% ipython --no-banner

In [1]: import numpy as np

In [2]: np.set_printoptions(suppress=True, linewidth=140)

In [3]: def rd(a):
   ...:     return np.round(a, 1) + 0
   ...: 

In [4]: J = np.load("sample5.npy")

In [5]: print(J)
[[0 0 0 0 0 0]
 [0 9 6 6 3 3]
 [0 6 4 4 2 2]
 [0 6 4 4 2 2]
 [0 3 2 2 1 1]
 [0 3 2 2 1 1]]

In [6]: T = np.stack([J, 5 * J, J[::-1]])

In [7]: print((T @ J.T).shape)
(3, 6, 6)

In [8]: print(np.einsum("bij,cij->bc", T, T))
[[ 361 1805  266]
 [1805 9025 1330]
 [ 266 1330  361]]

In [9]: print(rd(np.linalg.norm(T, axis=(1, 2))))
[19. 95. 19.]

In [10]: Uu, sigma, vt = np.linalg.svd(J)

In [11]: print(np.argmax(sigma[:-1] / (sigma[1:] + 1e-6)) + 1)
1

In [12]: print(rd(sigma))
[19.  0.  0.  0.  0.  0.]

In [13]: Y = Uu[:, :1] @ np.diag(sigma[:1]) @ vt[:1]

In [14]: print(rd(np.abs(J - Y).max()))
0.0

In [15]: print(np.linalg.matrix_rank(Y))
1

In [16]: print(np.linalg.matrix_rank(J, rtol=0.05))
1

In [17]: print(rd(np.linalg.norm(J - Y, 2)), rd(sigma[1]))
0.0 0.0

In [18]: print(rd(np.linalg.norm(J - Y) / np.linalg.norm(J)))
0.0

In [19]: rng = np.random.default_rng(97570)

In [20]: Y = J + rng.integers(-2, 3, (6, 1)) @ rng.integers(-2, 3, (1, 6))

In [21]: print(Y)
[[-4 -4  0  2 -2 -2]
 [ 0  9  6  6  3  3]
 [ 0  6  4  4  2  2]
 [-2  4  4  5  1  1]
 [ 0  3  2  2  1  1]
 [ 4  7  2  0  3  3]]

In [22]: print(Y - J)
[[-4 -4  0  2 -2 -2]
 [ 0  0  0  0  0  0]
 [ 0  0  0  0  0  0]
 [-2 -2  0  1 -1 -1]
 [ 0  0  0  0  0  0]
 [ 4  4  0 -2  2  2]]

In [23]: print(rd(np.linalg.svd(Y - J, compute_uv=False)))
[9.9 0.  0.  0.  0.  0. ]

In [24]: ang = np.deg2rad(90)

In [25]: M = np.eye(4)

In [26]: M[np.ix_([2, 3], [2, 3])] = [[np.cos(ang), -np.sin(ang)], [np.sin(ang), np.cos(ang)]]

In [27]: print(rd(M))
[[ 1.  0.  0.  0.]
 [ 0.  1.  0.  0.]
 [ 0.  0.  0. -1.]
 [ 0.  0.  1.  0.]]

In [28]: vals, vecs = np.linalg.eigh(J)

In [29]: x0 = np.array([3, -3, 2, 0, -3, -3])

In [30]: print(rd(vecs * np.abs(vals) @ vecs.T))
[[0. 0. 0. 0. 0. 0.]
 [0. 9. 6. 6. 3. 3.]
 [0. 6. 4. 4. 2. 2.]
 [0. 6. 4. 4. 2. 2.]
 [0. 3. 2. 2. 1. 1.]
 [0. 3. 2. 2. 1. 1.]]

In [31]: print(x0 @ J @ x0)
121

In [32]: print(rd(x0 @ J @ x0 / (x0 @ x0)), rd(vals[0]), vals[-1])
3.0 0.0 19.0

In [33]: print(rd(vecs * np.maximum(vals, 0) @ vecs.T))
[[0. 0. 0. 0. 0. 0.]
 [0. 9. 6. 6. 3. 3.]
 [0. 6. 4. 4. 2. 2.]
 [0. 6. 4. 4. 2. 2.]
 [0. 3. 2. 2. 1. 1.]
 [0. 3. 2. 2. 1. 1.]]

In [34]: print(np.allclose(J @ J.T, J.T @ J))
True

In [35]: print(rd(np.abs(np.linalg.eigvals(J)).max()))
19.0

In [36]: print((J + J.T) / 2)
[[0. 0. 0. 0. 0. 0.]
 [0. 9. 6. 6. 3. 3.]
 [0. 6. 4. 4. 2. 2.]
 [0. 6. 4. 4. 2. 2.]
 [0. 3. 2. 2. 1. 1.]
 [0. 3. 2. 2. 1. 1.]]

In [37]: print(rd(np.sort(np.abs(np.linalg.eigvals(J)))))
[ 0.  0.  0.  0.  0. 19.]

In [38]: print(np.linalg.cond(J) > 100)
True

In [39]: print([round(float(x), 1) for x in np.linalg.svd(J, compute_uv=False)[:3]])
[19.0, 0.0, 0.0]

In [40]: print(rd(np.linalg.norm(J, 2) / np.linalg.norm(J)))
1.0

In [41]: m1 = np.loadtxt("data.csv", delimiter=",")

In [42]: print(m1)
[[-2.  0. -1.]
 [ 2. -1. -2.]
 [ 1.  1.  0.]]

In [43]: print(np.trace(m1))
-3.0

In [44]: print(rd(np.linalg.det(m1)))
-7.0

In [45]: print(rd(np.sort(np.abs(np.linalg.eigvals(m1)))))
[1.8 1.8 2.2]

In [46]: np.linalg.determinant(m1)
---------------------------------------------------------------------------
AttributeError                            Traceback (most recent call last)
Cell In[46], line 1
----> 1 np.linalg.determinant(m1)

AttributeError: module 'numpy.linalg' has no attribute 'determinant'

In [47]: print((m1 + m1.T) / 2)
[[-2.   1.   0. ]
 [ 1.  -1.  -0.5]
 [ 0.  -0.5  0. ]]
